$ python -q
>>> import numpy as np
>>> from numpy import linalg as LA
>>> np.set_printoptions(suppress=True, linewidth=140)
>>> M = np.load("block16.npy")
>>> print(M)
[[ -7   9  -7]
 [ -2   9  -6]
 [ -6   4  -8]
 [ -2   1 -11]
 [  0  -8 -18]
 [ -5 -15 -25]
 [ -2  -8 -21]
 [ -9  -6 -18]
 [ -2 -14 -14]
 [ -3 -15  -5]
 [  3  -9 -10]
 [ -6 -10 -19]
 [-11 -16 -23]
 [ -4 -12 -18]
 [  4 -19  -9]
 [  3 -25 -11]
 [ -5 -27 -18]]
>>> Xc = (M - M.mean(axis=0)) / M.std(axis=0)
>>> print(Xc.std(axis=0))
[1. 1. 1.]
>>> print(np.argwhere(np.abs(Xc) > 2))
[]
>>> c = LA.lstsq(np.delete(Xc, 1, axis=1), Xc[:, 1])[0]
>>> print(np.abs(c).argmax())
1
>>> x0 = np.array([-3, 3, -1])
>>> y = M @ x0
>>> print(np.round(LA.lstsq(M, y)[0], 2))
[-3.  3. -1.]
>>> rng = np.random.default_rng(107593)
>>> y = y + 0.02 * rng.normal(size=17)
>>> print(y.round(2))
[ 55.01  39.01  38.02  20.02  -5.97  -5.01   3.01  27.   -22.02 -30.98 -25.97   7.     8.    -6.   -60.02 -73.02 -48.02]
>>> c, *_ = LA.lstsq(M, y)
>>> print(np.round(LA.norm(y - M @ c), 2))
0.05
>>> print(np.round(M.T @ (y - M @ c), 2) + 0)
[0. 0. 0.]
>>> C2 = np.cov(M, rowvar=False)
>>> print(np.round(M.std(axis=0), 2))
[ 4.03 10.18  6.08]
>>> print(C2.round(2))
[[ 17.28  -9.96  10.47]
 [ -9.96 110.01  26.22]
 [ 10.47  26.22  39.28]]
>>> print(round(float(np.corrcoef(M[:, 0], M[:, 2])[0, 1]), 2))
0.4
>>> print(C2.shape)
(3, 3)
>>> m1 = 2 * np.eye(2) + np.ones((2, 2))
>>> print(m1)
[[3. 1.]
 [1. 3.]]
>>> vals, V = LA.eig(m1)
>>> print(np.round(np.sort(LA.eigvals(m1.T)), 2))
[2. 4.]
>>> print(np.round(np.sort(LA.eigvals(m1 @ m1)), 2))
[ 4. 16.]
>>> print(vals)
[4. 2.]
>>> A2 = m1 + rng.integers(-2, 3, (2, 1)) @ rng.integers(-2, 3, (1, 2))
>>> print(A2)
[[ 7.  1.]
 [-3.  3.]]
>>> print(A2 - m1)
[[ 4.  0.]
 [-4.  0.]]
>>> print(LA.matrix_rank(A2 - m1, tol=1e-8))
1
>>> print(np.abs(A2 - m1).sum(axis=1))
[4. 4.]
>>> arr = np.array([[15.96, 16.05, 7.97, -16.02],
...     [-9.97, -10.03, -5.08, 9.95],
...     [-3.98, -3.96, -2.07, 3.98],
...     [7.96, 7.98, 4.0, -7.89]])
>>> A2 = arr / LA.norm(arr, axis=1, keepdims=True)
>>> C2 = A2 @ A2.T
>>> print(np.argwhere(np.triu(np.abs(C2) > 0.95, 1)))
[[0 1]
 [0 2]
 [0 3]
 [1 2]
 [1 3]
 [2 3]]
>>> print((np.abs(C2) > 0.9).astype(int))
[[1 1 1 1]
 [1 1 1 1]
 [1 1 1 1]
 [1 1 1 1]]
>>> print(np.round(LA.norm(A2, axis=1), 2))
[1. 1. 1. 1.]
>>> print(np.round(np.degrees(np.arccos(np.clip(C2[0, 2], -1, 1))), 2))
179.25
>>> def softmax(z):
...     e = np.exp(z - z.max(axis=-1, keepdims=True))
...     return e / e.sum(axis=-1, keepdims=True)
... 
>>> print(np.round(softmax(10 * arr[1]), 2) + 0)
[0. 0. 0. 1.]
>>> print(np.round(softmax(arr[1] + -1), 2) + 0)
[0. 0. 0. 1.]
>>> print(np.round(softmax(arr[1]), 2) + 0)
[0. 0. 0. 1.]
>>> att = arr @ arr.T / np.sqrt(4)
>>> print(np.round(softmax(att), 2) + 0)
[[1. 0. 0. 0.]
 [0. 1. 0. 0.]
 [0. 1. 0. 0.]
 [1. 0. 0. 0.]]
>>> E = np.load("arr.npy")
>>> print(E)
[[ 3.  0. -2.]
 [ 3.  0. -2.]
 [ 0.  0.  1.]]
>>> print(round(float(LA.eigvals(E).sum().real), 2))
4.0
>>> print(np.einsum("ii->", E))
4.0
>>> print(np.round(LA.det(E[::-1]), 2))
0.0
>>> print(np.kron(np.eye(2, dtype=int), E))
[[ 3.  0. -2.  0.  0. -0.]
 [ 3.  0. -2.  0.  0. -0.]
 [ 0.  0.  1.  0.  0.  0.]
 [ 0.  0. -0.  3.  0. -2.]
 [ 0.  0. -0.  3.  0. -2.]
 [ 0.  0.  0.  0.  0.  1.]]
>>> U, sig, vt = LA.svd(E)
>>> V = vt[:(sig > 1e-8).sum()]
>>> x0 = E[0] + 4 * E[1] + rng.integers(2) * np.eye(3)[0]
>>> print(x0)
[ 15.   0. -10.]
>>> print(np.round(V.T @ V, 2) + 0)
[[1. 0. 0.]
 [0. 0. 0.]
 [0. 0. 1.]]
>>> print(round(LA.norm(x0 - V.T @ V @ x0), 2))
0.0
>>> print(np.round(np.diag(V.T @ V), 2))
[1. 0. 1.]
>>> print(LA.matrix_rank(np.vstack([E, x0])))
2
>>> proj = np.triu(np.array([[-2, -1, 0], [-2, -1, 2], [1, -1, 2]]), 1) + np.eye(3)
>>> A2 = proj @ E @ LA.inv(proj)
>>> print(LA.matrix_rank(A2))
2
>>> print(np.poly(A2))
[ 1. -4.  3.  0.]
>>> F = np.load("dump.npy")
>>> print(F)
[[ 0.4 -8.   0.2 -0.8]
 [ 0.9 38.  -0.5  0.2]]
>>> print([round(float(x), 2) for x in LA.svd(F, compute_uv=False)[:3]])
[38.85, 0.94]
>>> print(round(float(LA.norm(F, 2) / LA.norm(F)), 2))
1.0
>>> print(LA.matrix_rank(F, rtol=0.1))
1
>>> A2 = np.array([[-1, -4], [7, -8]])
>>> C = np.kron(A2, F)
>>> print(LA.matrix_rank(C))
4
>>> J = np.array([[2, 0, -1], [0, 2, 0], [-1, 0, -6]])
>>> vals, V = LA.eigh(J)
>>> print(np.unique(vals.round(6) + 0, return_counts=True)[1])
[1 1 1]
>>> print(np.round(V.T @ V, 2) + 0)
[[1. 0. 0.]
 [0. 1. 0.]
 [0. 0. 1.]]
>>> print(vals.round(2))
[-6.12  2.    2.12]
>>> print((vals > 1e-8).sum(), (vals < -1e-8).sum())
2 1
>>> print(np.round(V @ np.diag(vals) @ V.T, 2))
[[ 2.  0. -1.]
 [ 0.  2.  0.]
 [-1.  0. -6.]]
>>> print(np.round(LA.eigvalsh(J @ J), 2))
[ 4.    4.51 37.49]
>>> print(np.round(LA.svd(J, compute_uv=False), 2))
[6.12 2.12 2.  ]
>>> t = np.radians(90)
>>> R = np.eye(4)
>>> R[2, 2] = R[1, 1] = np.cos(t)
>>> R[2, 1], R[1, 2] = -np.sin(t), np.sin(t)
>>> print(R.round(2) + 0)
[[ 1.  0.  0.  0.]
 [ 0.  0.  1.  0.]
 [ 0. -1.  0.  0.]
 [ 0.  0.  0.  1.]]
>>> A2 = F @ R.T
>>> print(np.allclose(F @ F.T, A2 @ A2.T))
True
>>> print(A2.round(2))
[[  0.4   0.2   8.   -0.8]
 [  0.9  -0.5 -38.    0.2]]
>>> print(np.allclose(LA.norm(F, axis=1), LA.norm(A2, axis=1)))
True
>>> print(np.abs(A2 - F).max(axis=0))
[ 0.  38.5 37.5  0. ]
>>> print(np.round(LA.norm(A2, 2) / LA.norm(A2), 2))
1.0
>>> print(np.argsort(-LA.norm(A2, axis=0).round(6), kind="stable")[:3])
[2 0 3]
>>> print(LA.cond(A2) > 100)
False
